% python3 -q
>>> import numpy as np
>>> np.set_printoptions(suppress=True, linewidth=200)
>>> def rnd(a):
...     return np.round(a, 3) + 0
... 
>>> W0 = np.loadtxt("sample7.csv", delimiter=",")
>>> print(W0)
[[ 0. -2.  5.  0.  0.]
 [ 4. -3. -4.  0.  0.]
 [ 0.  3.  4.  0.  0.]
 [ 0.  0.  0. -1. -2.]
 [ 0.  0.  0.  4.  3.]]
>>> r0 = np.array([-2, 2, 0, -2, -2])
>>> A2 = W0 + np.outer(r0, np.eye(5)[3])
>>> print(rnd(np.linalg.det(A2) / np.linalg.det(W0)), rnd(1 + np.linalg.solve(W0, r0)[3]))
-1.0 -1.0
>>> print(np.linalg.matrix_rank(np.linalg.inv(A2) - np.linalg.inv(W0), tol=1e-8))
1
>>> t = np.radians(71)
>>> R = np.eye(5)
>>> R[4, 4] = R[2, 2] = np.cos(t)
>>> R[4, 2], R[2, 4] = -np.sin(t), np.sin(t)
>>> print(rnd(R))
[[ 1.     0.     0.     0.     0.   ]
 [ 0.     1.     0.     0.     0.   ]
 [ 0.     0.     0.326  0.     0.946]
 [ 0.     0.     0.     1.     0.   ]
 [ 0.     0.    -0.946  0.     0.326]]
>>> A2 = W0 @ R.T
>>> print(rnd(np.linalg.svd(W0, compute_uv=False)), rnd(np.linalg.svd(A2, compute_uv=False)))
[8.299 5.398 4.468 2.481 0.926] [8.299 5.398 4.468 2.481 0.926]
>>> print(rnd(np.linalg.det(R)), rnd(np.trace(R)))
1.0 3.651
>>> K = np.load("a.npy")
>>> print(K)
[[ 1  0  2  2  0  1]
 [ 2  0  4  3  2  3]
 [ 2  0  6  4  3  5]
 [ 4  1  7  6  4  7]
 [ 6  2  7  8  5  9]
 [ 6  2  8  8  5 11]
 [ 6  4  8  9  5 11]
 [ 7  4 10  9  7 13]
 [ 9  5 12  9  7 15]
 [11  5 12  9  8 16]
 [11  5 12 11  8 16]
 [13  5 12 13 10 16]
 [13  5 13 15 10 16]
 [15  5 15 17 10 17]
 [17  7 15 17 11 17]
 [17  8 15 19 11 19]
 [18  8 17 19 13 20]
 [19  8 18 20 13 22]
 [21  9 20 22 13 22]
 [23 10 21 22 14 22]
 [24 10 21 22 14 22]]
>>> lab = K[:, 5] > np.median(K[:, 5])
>>> r0 = K[lab].mean(axis=0) - K[~lab].mean(axis=0)
>>> print(rnd(r0))
[12.25   5.202  9.058 11.596  6.683  9.433]
>>> print(lab.astype(int))
[0 0 0 0 0 0 0 0 0 0 0 0 0 1 1 1 1 1 1 1 1]
>>> print(rnd((((K - K.mean(axis=0)) @ r0 > 0) == lab).mean()))
0.905
>>> print(np.argsort(-np.abs(r0).round(6), kind="stable"))
[0 3 5 2 4 1]
>>> print(((K - K.mean(axis=0)) @ r0 > 0).astype(int))
[0 0 0 0 0 0 0 0 0 0 0 1 1 1 1 1 1 1 1 1 1]
>>> A2 = np.c_[K[:, :5] @ np.array([[2, 3, 0, -2, 3],
...     [-1, -2, -1, 0, 2],
...     [-1, 3, -3, -3, 3],
...     [2, 0, 2, -1, 0],
...     [-1, -2, 2, 1, 1]]), np.array([2, 3, 2, 0, 3, 1, 3, 2, 4, 7, 4, 0, 8, 1, 6, 0, 7, 8, 7, 3, 6])]
>>> print(A2)
[[   4    9   -2  -10    9    2]
 [   4   14   -2  -17   20    3]
 [   3   18   -4  -23   27    2]
 [   8   23   -2  -31   39    0]
 [  14   25    3  -36   48    3]
 [  13   28    0  -39   51    1]
 [  13   24    0  -40   55    3]
 [  11   29   -2  -46   66    2]
 [  12   39   -9  -56   80    4]
 [  15   43   -7  -59   87    7]
 [  19   43   -3  -61   87    4]
 [  25   45    5  -65   95    0]
 [  28   48    6  -70   98    8]
 [  34   60    4  -82  110    1]
 [  35   60    4  -85  121    6]
 [  38   58    7  -87  123    0]
 [  36   63    5  -93  134    7]
 [  39   69    4  -99  140    8]
 [  44   79    1 -111  154    7]
 [  45   84   -1 -117  166    3]
 [  47   87   -1 -119  169    6]]
>>> print(rnd(np.linalg.norm(np.linalg.qr(K)[0].T @ A2, axis=0) ** 2 / ((A2 ** 2).sum(axis=0) + 1e-12)))
[1.    1.    1.    1.    1.    0.755]
>>> print(rnd(np.linalg.norm(A2 - K @ np.linalg.lstsq(K, A2)[0], axis=0)))
[ 0.     0.     0.     0.     0.    10.249]
>>> x0 = np.array([0, -1, -3, 1, 3, -2])
>>> target = K @ x0
>>> print(rnd(np.linalg.lstsq(K, target)[0]))
[ 0. -1. -3.  1.  3. -2.]
>>> print(rnd(np.linalg.solve(K.T @ K, K.T @ target)))
[ 0. -1. -3.  1.  3. -2.]
>>> rng = np.random.default_rng(668479)
>>> target = target + 0.02 * rng.normal(size=21)
>>> print(rnd(target))
[ -5.991  -9.002 -14.988 -17.999 -18.045 -25.003 -25.995 -29.99  -41.016 -40.007 -38.003 -30.028 -31.034 -37.015 -36.019 -38.98  -40.986 -46.971 -52.016 -53.024 -52.991]
>>> c, *_ = np.linalg.lstsq(K, target)
>>> print(rnd(c))
[-0.005 -0.99  -2.998  1.002  2.998 -2.002]
>>> print(rnd(np.linalg.norm(target - K @ c)))
0.079
